>>> import numpy as np
>>> from numpy import linalg as LA
>>> np.set_printoptions(precision=2, suppress=True, linewidth=100, floatmode="fixed")
>>> def rd(a):
...     return np.round(a, 2) + 0
... 
>>> M = np.loadtxt("m.csv", delimiter=",")
>>> print(M)
[[1.00 0.20 0.04 0.01 0.00 0.00 0.00 0.00]
 [0.20 1.00 0.20 0.04 0.01 0.00 0.00 0.00]
 [0.04 0.20 1.00 0.20 0.04 0.01 0.00 0.00]
 [0.01 0.04 0.20 1.00 0.20 0.04 0.01 0.00]
 [0.00 0.01 0.04 0.20 1.00 0.20 0.04 0.01]
 [0.00 0.00 0.01 0.04 0.20 1.00 0.20 0.04]
 [0.00 0.00 0.00 0.01 0.04 0.20 1.00 0.20]
 [0.00 0.00 0.00 0.00 0.01 0.04 0.20 1.00]]
>>> # symmetric, so the eigenvalues are real
>>> L = LA.cholesky(M)
>>> print(rd(np.prod(np.diag(L)) ** 2), rd(LA.det(M)))
0.75 0.75
>>> print(rd(L))
[[1.00 0.00 0.00 0.00 0.00 0.00 0.00 0.00]
 [0.20 0.98 0.00 0.00 0.00 0.00 0.00 0.00]
 [0.04 0.20 0.98 0.00 0.00 0.00 0.00 0.00]
 [0.01 0.04 0.20 0.98 0.00 0.00 0.00 0.00]
 [0.00 0.01 0.04 0.20 0.98 0.00 0.00 0.00]
 [0.00 0.00 0.01 0.04 0.20 0.98 0.00 0.00]
 [0.00 0.00 0.00 0.01 0.04 0.20 0.98 0.00]
 [0.00 0.00 0.00 0.00 0.01 0.04 0.20 0.98]]
>>> print(LA.eigvalsh(M).min() > 0)
True
>>> rng = np.random.default_rng(34802)
>>> z = rng.permutation(8)
>>> print(z)
[0 6 5 3 2 1 4 7]
>>> M2 = M[z][:, z]
>>> print(np.trace(M2))
8.0
>>> print(rd(np.sort(np.abs(LA.eigvals(M2)))))
[0.68 0.72 0.79 0.88 1.00 1.16 1.32 1.45]
>>> print(rd(LA.det(M2)), rd(LA.det(M[z])))
0.75 0.75
>>> print(np.diag(M2))
[1.00 1.00 1.00 1.00 1.00 1.00 1.00 1.00]
>>> print(np.allclose(M2, M))
False
>>> r0 = np.array([2, 2, 2])
>>> print(rd(np.correlate(M[3], M[1], "full")))
[0.00 0.00 0.00 0.00 0.00 0.01 0.04 0.12 0.42 1.08 0.41 0.08 0.02 0.00 0.00]
>>> print(rd(np.array([np.convolve(row, r0, "same") for row in M])))
[[2.40 2.48 0.50 0.10 0.02 0.00 0.00 0.00]
 [2.40 2.80 2.48 0.50 0.10 0.02 0.00 0.00]
 [0.48 2.48 2.80 2.48 0.50 0.10 0.02 0.00]
 [0.10 0.50 2.48 2.80 2.48 0.50 0.10 0.02]
 [0.02 0.10 0.50 2.48 2.80 2.48 0.50 0.10]
 [0.00 0.02 0.10 0.50 2.48 2.80 2.48 0.48]
 [0.00 0.00 0.02 0.10 0.50 2.48 2.80 2.40]
 [0.00 0.00 0.00 0.02 0.10 0.50 2.48 2.40]]
>>> print(rd(np.cross(M[3, :3], M[1, :3])))
[-0.19  0.04  0.00]
>>> w, V = LA.eigh(M)
>>> print(rd(LA.eigvalsh(M + -3 * np.eye(8))))
[-2.32 -2.28 -2.21 -2.12 -2.00 -1.84 -1.68 -1.55]
>>> print((w > 1e-8).sum(), (w < -1e-8).sum())
8 0
>>> print(rd(LA.svd(M, compute_uv=False)))
[1.45 1.32 1.16 1.00 0.88 0.79 0.72 0.68]
>>> print(rd(LA.eigvalsh(M @ M)))
[0.46 0.52 0.62 0.77 1.01 1.35 1.75 2.11]
>>> print(w.sum(), np.trace(M))
8.0 8.0
>>> print(rd(V.T @ M @ V))
[[0.68 0.00 0.00 0.00 0.00 0.00 0.00 0.00]
 [0.00 0.72 0.00 0.00 0.00 0.00 0.00 0.00]
 [0.00 0.00 0.79 0.00 0.00 0.00 0.00 0.00]
 [0.00 0.00 0.00 0.88 0.00 0.00 0.00 0.00]
 [0.00 0.00 0.00 0.00 1.00 0.00 0.00 0.00]
 [0.00 0.00 0.00 0.00 0.00 1.16 0.00 0.00]
 [0.00 0.00 0.00 0.00 0.00 0.00 1.32 0.00]
 [0.00 0.00 0.00 0.00 0.00 0.00 0.00 1.45]]
>>> print(rd(w))
[0.68 0.72 0.79 0.88 1.00 1.16 1.32 1.45]
>>> print(rd(V @ np.diag(w) @ V.T))
[[1.00 0.20 0.04 0.01 0.00 0.00 0.00 0.00]
 [0.20 1.00 0.20 0.04 0.01 0.00 0.00 0.00]
 [0.04 0.20 1.00 0.20 0.04 0.01 0.00 0.00]
 [0.01 0.04 0.20 1.00 0.20 0.04 0.01 0.00]
 [0.00 0.01 0.04 0.20 1.00 0.20 0.04 0.01]
 [0.00 0.00 0.01 0.04 0.20 1.00 0.20 0.04]
 [0.00 0.00 0.00 0.01 0.04 0.20 1.00 0.20]
 [0.00 0.00 0.00 0.00 0.01 0.04 0.20 1.00]]
>>> print(rd(V.T @ V))
[[1.00 0.00 0.00 0.00 0.00 0.00 0.00 0.00]
 [0.00 1.00 0.00 0.00 0.00 0.00 0.00 0.00]
 [0.00 0.00 1.00 0.00 0.00 0.00 0.00 0.00]
 [0.00 0.00 0.00 1.00 0.00 0.00 0.00 0.00]
 [0.00 0.00 0.00 0.00 1.00 0.00 0.00 0.00]
 [0.00 0.00 0.00 0.00 0.00 1.00 0.00 0.00]
 [0.00 0.00 0.00 0.00 0.00 0.00 1.00 0.00]
 [0.00 0.00 0.00 0.00 0.00 0.00 0.00 1.00]]
>>> x = np.array([2, 0, 2, 0, 0, 0, 0, 1])
>>> rhs = M @ x
>>> c, lr = np.zeros(8), 1 / LA.norm(M, 2) ** 2
>>> for i in range(30):
...     c -= lr * M.T @ (M @ c - rhs)
...     if i % 10 == 0: print(i, round(LA.norm(M @ c - rhs), 2))
... 
0 1.27
10 0.07
20 0.01
>>> print(rd(c))
[2.00 0.00 2.00 0.00 0.00 0.00 0.00 1.00]
>>> J = np.loadtxt("a.csv", delimiter=",")
>>> print(J)
[[ 0.00 -6.00 -6.00  3.00  5.00  5.00  3.00 -6.00  7.00  0.00]
 [ 0.00  0.00 -6.00 -6.00  3.00  5.00  5.00  3.00 -6.00  7.00]
 [ 7.00  0.00  0.00 -6.00 -6.00  3.00  5.00  5.00  3.00 -6.00]
 [-6.00  7.00  0.00  0.00 -6.00 -6.00  3.00  5.00  5.00  3.00]
 [ 3.00 -6.00  7.00  0.00  0.00 -6.00 -6.00  3.00  5.00  5.00]
 [ 5.00  3.00 -6.00  7.00  0.00  0.00 -6.00 -6.00  3.00  5.00]
 [ 5.00  5.00  3.00 -6.00  7.00  0.00  0.00 -6.00 -6.00  3.00]
 [ 3.00  5.00  5.00  3.00 -6.00  7.00  0.00  0.00 -6.00 -6.00]
 [-6.00  3.00  5.00  5.00  3.00 -6.00  7.00  0.00  0.00 -6.00]
 [-6.00 -6.00  3.00  5.00  5.00  3.00 -6.00  7.00  0.00  0.00]]
>>> blk = np.stack([J, 4 * J, J[::-1]])
>>> print(LA.matrix_rank(blk))
[10 10 10]
>>> print(blk.shape)
(3, 10, 10)
>>> print((blk @ J.T).shape)
(3, 10, 10)
>>> print(np.einsum("bij,cij->bc", blk, blk))
[[ 2250.00  9000.00  -144.00]
 [ 9000.00 36000.00  -576.00]
 [ -144.00  -576.00  2250.00]]
>>> x = np.array([0, 0, 8, 5, 7, 8, 7, 7, 1, 7])
>>> rhs = J @ x
>>> print(rhs)
[ 28.00  82.00 -17.00  -8.00  27.00 -59.00  16.00  21.00  45.00 115.00]
>>> print(rd(LA.solve(J.T, J[2])))
[0.00 0.00 1.00 0.00 0.00 0.00 0.00 0.00 0.00 0.00]
>>> print(rd(LA.solve(J, rhs + J[:, 5])))
[0.00 0.00 8.00 5.00 7.00 9.00 7.00 7.00 1.00 7.00]
>>> m1 = np.loadtxt("test9.csv", delimiter=",")
>>> print(m1)
[[8.00 9.00 8.00 9.00]
 [9.00 1.00 9.00 1.00]
 [8.00 9.00 8.00 9.00]
 [9.00 1.00 9.00 1.00]]
>>> # rows and columns are dependent
>>> print(rd(np.trace(LA.pinv(m1) @ m1)))
2.0
>>> print(LA.lstsq(m1[:-1].T, m1[-1])[2])
2
>>> print(np.allclose(m1[:-1].T @ LA.lstsq(m1[:-1].T, m1[-1])[0], m1[-1]))
True
>>> M2 = LA.invert(J)
Traceback (most recent call last):
  File "<python-input-57>", line 1, in <module>
    M2 = LA.invert(J)
         ^^^^^^^^^
AttributeError: module 'numpy.linalg' has no attribute 'invert'
>>> M2 = LA.inv(J)
>>> print(rd(LA.inv(M2)))
[[ 0.00 -6.00 -6.00  3.00  5.00  5.00  3.00 -6.00  7.00  0.00]
 [ 0.00  0.00 -6.00 -6.00  3.00  5.00  5.00  3.00 -6.00  7.00]
 [ 7.00  0.00  0.00 -6.00 -6.00  3.00  5.00  5.00  3.00 -6.00]
 [-6.00  7.00  0.00  0.00 -6.00 -6.00  3.00  5.00  5.00  3.00]
 [ 3.00 -6.00  7.00  0.00  0.00 -6.00 -6.00  3.00  5.00  5.00]
 [ 5.00  3.00 -6.00  7.00  0.00  0.00 -6.00 -6.00  3.00  5.00]
 [ 5.00  5.00  3.00 -6.00  7.00  0.00  0.00 -6.00 -6.00  3.00]
 [ 3.00  5.00  5.00  3.00 -6.00  7.00  0.00  0.00 -6.00 -6.00]
 [-6.00  3.00  5.00  5.00  3.00 -6.00  7.00  0.00  0.00 -6.00]
 [-6.00 -6.00  3.00  5.00  5.00  3.00 -6.00  7.00  0.00  0.00]]
>>> print(rd(LA.cond(J)))
5.22
>>> print(rd(M2))
[[-0.02  0.04  0.07 -0.04  0.04  0.07  0.00  0.00  0.05  0.00]
 [ 0.00 -0.02  0.04  0.07 -0.04  0.04  0.07  0.00  0.00  0.05]
 [ 0.05  0.00 -0.02  0.04  0.07 -0.04  0.04  0.07  0.00  0.00]
 [ 0.00  0.05  0.00 -0.02  0.04  0.07 -0.04  0.04  0.07  0.00]
 [ 0.00  0.00  0.05  0.00 -0.02  0.04  0.07 -0.04  0.04  0.07]
 [ 0.07  0.00  0.00  0.05  0.00 -0.02  0.04  0.07 -0.04  0.04]
 [ 0.04  0.07  0.00  0.00  0.05  0.00 -0.02  0.04  0.07 -0.04]
 [-0.04  0.04  0.07  0.00  0.00  0.05  0.00 -0.02  0.04  0.07]
 [ 0.07 -0.04  0.04  0.07  0.00  0.00  0.05  0.00 -0.02  0.04]
 [ 0.04  0.07 -0.04  0.04  0.07  0.00  0.00  0.05  0.00 -0.02]]
>>> print(np.allclose(M2, J.T))
False
>>> print(rd(J @ M2))
[[1.00 0.00 0.00 0.00 0.00 0.00 0.00 0.00 0.00 0.00]
 [0.00 1.00 0.00 0.00 0.00 0.00 0.00 0.00 0.00 0.00]
 [0.00 0.00 1.00 0.00 0.00 0.00 0.00 0.00 0.00 0.00]
 [0.00 0.00 0.00 1.00 0.00 0.00 0.00 0.00 0.00 0.00]
 [0.00 0.00 0.00 0.00 1.00 0.00 0.00 0.00 0.00 0.00]
 [0.00 0.00 0.00 0.00 0.00 1.00 0.00 0.00 0.00 0.00]
 [0.00 0.00 0.00 0.00 0.00 0.00 1.00 0.00 0.00 0.00]
 [0.00 0.00 0.00 0.00 0.00 0.00 0.00 1.00 0.00 0.00]
 [0.00 0.00 0.00 0.00 0.00 0.00 0.00 0.00 1.00 0.00]
 [0.00 0.00 0.00 0.00 0.00 0.00 0.00 0.00 0.00 1.00]]
